% python3 -q
>>> import numpy as np
>>> np.set_printoptions(precision=3, suppress=True, linewidth=100)
>>> def rnd(a):
...     return np.round(a, 3) + 0
... 
>>> r0 = np.array([1, 0, 2])
>>> r1 = np.array([1, 0, 3, 0])
>>> W0 = r0[:, None] + r1[None, :]
>>> print(W0)
[[2 1 4 1]
 [1 0 3 0]
 [3 2 5 2]]
>>> # rank 2
>>> print(rnd(np.trace(np.linalg.pinv(W0) @ W0)))
2.0
>>> print(rnd(W0 @ np.linalg.pinv(W0) @ W0))
[[2. 1. 4. 1.]
 [1. 0. 3. 0.]
 [3. 2. 5. 2.]]
>>> print(np.linalg.lstsq(W0[:-1].T, W0[-1])[2])
2
>>> M2 = np.array([[4, -3, -3], [-1, -2, 4], [1, -2, -1], [-2, 3, -2]])
>>> print(M2.T @ W0.T)
[[  9   7  11]
 [-13  -9 -17]
 [ -8  -6 -10]]
>>> rk = np.linalg.matrix_rank(W0)
>>> print(rk)
2
>>> null = np.linalg.svd(W0)[2][rk:].T
>>> print([int(np.linalg.matrix_rank(np.delete(W0, i, axis=0))) for i in range(3)])
[2, 2, 2]
>>> print(np.allclose(W0 @ null, 0))
True
>>> basis = np.array([[0.0, -0.5, 0.6]])
>>> rng = np.random.default_rng(638753)
>>> A = np.array([[-3],
...     [1],
...     [2],
...     [-3],
...     [3],
...     [-1],
...     [-2],
...     [0],
...     [-1],
...     [3],
...     [1],
...     [1],
...     [-3],
...     [1],
...     [-3],
...     [-1],
...     [0],
...     [1],
...     [3]]) @ basis + 0.02 * rng.normal(size=(19, 3))
>>> print(rnd(A))
[[ 0.009  1.465 -1.78 ]
 [-0.021 -0.486  0.578]
 [-0.023 -1.009  1.196]
 [ 0.013  1.484 -1.769]
 [-0.029 -1.524  1.793]
 [ 0.016  0.511 -0.619]
 [ 0.011  1.011 -1.178]
 [ 0.025  0.037  0.   ]
 [ 0.025  0.525 -0.622]
 [ 0.029 -1.527  1.797]
 [ 0.01  -0.486  0.599]
 [-0.036 -0.497  0.594]
 [ 0.015  1.509 -1.811]
 [-0.024 -0.49   0.612]
 [-0.043  1.532 -1.797]
 [-0.014  0.494 -0.588]
 [-0.02   0.059 -0.012]
 [-0.005 -0.522  0.582]
 [-0.002 -1.508  1.821]]
>>> left, sv, vt = np.linalg.svd(W0)
>>> vecs = vt[:(sv > 1e-8).sum()]
>>> vec = W0[1] + 2 * W0[0] + rng.integers(2) * np.eye(4)[1]
>>> print(vec)
[ 5.  2. 11.  2.]
>>> print(np.allclose(vecs.T @ vecs @ vec, vec))
True
>>> print(rnd(np.diag(vecs.T @ vecs)))
[0.25  0.417 0.917 0.417]
>>> print(rnd(vecs.T @ vecs))
[[ 0.25   0.25   0.25   0.25 ]
 [ 0.25   0.417 -0.083  0.417]
 [ 0.25  -0.083  0.917 -0.083]
 [ 0.25   0.417 -0.083  0.417]]
>>> X = np.loadtxt("x.csv", delimiter=",")
>>> print(X)
[[5. 1. 1. 1.]
 [1. 5. 1. 1.]
 [1. 1. 5. 1.]
 [1. 1. 1. 5.]]
>>> w, vecs = np.linalg.eigh(X)
>>> vec = np.array([1, 1, 2, 2])
>>> print(rnd(vecs * np.maximum(w, 0) @ vecs.T))
[[5. 1. 1. 1.]
 [1. 5. 1. 1.]
 [1. 1. 5. 1.]
 [1. 1. 1. 5.]]
>>> print(vec @ X @ vec)
76.0
>>> print(vec @ X @ vec / (vec @ vec), rnd(w[0]), rnd(w[-1]))
7.6 4.0 8.0
>>> print(rnd(vecs * np.sqrt(w) @ vecs.T))
[[2.207 0.207 0.207 0.207]
 [0.207 2.207 0.207 0.207]
 [0.207 0.207 2.207 0.207]
 [0.207 0.207 0.207 2.207]]
>>> print(rnd(np.linalg.eigvalsh(X[1:, 1:])))
[4. 4. 7.]
>>> F = np.loadtxt("arr.csv", delimiter=",")
>>> print(F)
[[-12.3    -2.938   0.124]
 [ 18.475   4.375  -0.006]
 [-14.053  -3.544  -0.059]
 [ -4.099  -1.191  -0.143]
 [ -2.518  -0.63    0.073]
 [ -5.84   -1.42   -0.028]
 [ -3.206  -0.763   0.062]
 [ -3.41   -0.795  -0.158]
 [-12.345  -3.121   0.092]
 [ -3.723  -0.966   0.142]
 [  1.023   0.41   -0.084]
 [  2.356   0.44   -0.166]]
>>> # column 0 dominates
>>> def softmax(z):
...     e = np.exp(z - z.max(axis=-1, keepdims=True))
...     return e / e.sum(axis=-1, keepdims=True)
... 
>>> print(rnd(softmax(F).sum(axis=1)))
[1. 1. 1. 1. 1. 1. 1. 1. 1. 1. 1. 1.]
>>> print(rnd(softmax(F[7] + -3)))
[0.025 0.337 0.638]
>>> print(rnd(softmax(10 * F[7])))
[0.    0.002 0.998]
>>> scores = F @ F.T / np.sqrt(3)
>>> print(softmax(scores).round(6).argmax(axis=1))
[2 1 2 2 2 2 2 2 2 2 1 1]
>>> print(rnd(softmax(scores)))
[[0.    0.    1.    0.    0.    0.    0.    0.    0.    0.    0.    0.   ]
 [0.    1.    0.    0.    0.    0.    0.    0.    0.    0.    0.    0.   ]
 [0.    0.    1.    0.    0.    0.    0.    0.    0.    0.    0.    0.   ]
 [0.01  0.    0.977 0.    0.    0.    0.    0.    0.013 0.    0.    0.   ]
 [0.056 0.    0.881 0.    0.    0.    0.    0.    0.063 0.    0.    0.   ]
 [0.002 0.    0.996 0.    0.    0.    0.    0.    0.002 0.    0.    0.   ]
 [0.028 0.    0.939 0.    0.    0.    0.    0.    0.033 0.    0.    0.   ]
 [0.022 0.    0.951 0.    0.    0.    0.    0.    0.027 0.    0.    0.   ]
 [0.    0.    1.    0.    0.    0.    0.    0.    0.    0.    0.    0.   ]
 [0.016 0.    0.964 0.    0.    0.    0.    0.    0.02  0.    0.    0.   ]
 [0.    1.    0.    0.    0.    0.    0.    0.    0.    0.    0.    0.   ]
 [0.    1.    0.    0.    0.    0.    0.    0.    0.    0.    0.    0.   ]]
>>> print(rnd(softmax(scores)[7] @ F))
[-13.968  -3.519  -0.051]
>>> print(rnd(softmax(scores + np.triu(np.full(scores.shape, -np.inf), 1))))
[[1.    0.    0.    0.    0.    0.    0.    0.    0.    0.    0.    0.   ]
 [0.    1.    0.    0.    0.    0.    0.    0.    0.    0.    0.    0.   ]
 [0.    0.    1.    0.    0.    0.    0.    0.    0.    0.    0.    0.   ]
 [0.01  0.    0.99  0.    0.    0.    0.    0.    0.    0.    0.    0.   ]
 [0.059 0.    0.941 0.    0.    0.    0.    0.    0.    0.    0.    0.   ]
 [0.002 0.    0.998 0.    0.    0.    0.    0.    0.    0.    0.    0.   ]
 [0.029 0.    0.971 0.    0.    0.    0.    0.    0.    0.    0.    0.   ]
 [0.023 0.    0.977 0.    0.    0.    0.    0.    0.    0.    0.    0.   ]
 [0.    0.    1.    0.    0.    0.    0.    0.    0.    0.    0.    0.   ]
 [0.016 0.    0.964 0.    0.    0.    0.    0.    0.02  0.    0.    0.   ]
 [0.    1.    0.    0.    0.    0.    0.    0.    0.    0.    0.    0.   ]
 [0.    1.    0.    0.    0.    0.    0.    0.    0.    0.    0.    0.   ]]
>>> idx = rng.permutation(3)
>>> M2 = F[:, idx] * rng.choice([-1, 1], 3)
>>> print(M2)
[[  0.124 -12.3    -2.938]
 [ -0.006  18.475   4.375]
 [ -0.059 -14.053  -3.544]
 [ -0.143  -4.099  -1.191]
 [  0.073  -2.518  -0.63 ]
 [ -0.028  -5.84   -1.42 ]
 [  0.062  -3.206  -0.763]
 [ -0.158  -3.41   -0.795]
 [  0.092 -12.345  -3.121]
 [  0.142  -3.723  -0.966]
 [ -0.084   1.023   0.41 ]
 [ -0.166   2.356   0.44 ]]
>>> left, _, vt = np.linalg.svd(F.T @ M2)
>>> print(rnd(np.linalg.lstsq(F, M2)[0]))
[[0. 1. 0.]
 [0. 0. 1.]
 [1. 0. 0.]]
>>> print(rnd(left @ vt))
[[0. 1. 0.]
 [0. 0. 1.]
 [1. 0. 0.]]
>>> Q = X.astype(float).copy()
>>> for j in range(4):
...     Q[:, j] -= Q[:, :j] @ (Q[:, :j].T @ Q[:, j])
...     Q[:, j] /= np.linalg.norm(Q[:, j])
... 
>>> print(rnd(Q.T @ X))
[[5.292 2.268 2.268 2.268]
 [0.    4.781 1.434 1.434]
 [0.    0.    4.561 1.052]
 [0.    0.    0.    4.438]]
>>> print(rnd(Q))
[[ 0.945 -0.239 -0.175 -0.139]
 [ 0.189  0.956 -0.175 -0.139]
 [ 0.189  0.12   0.965 -0.139]
 [ 0.189  0.12   0.088  0.971]]
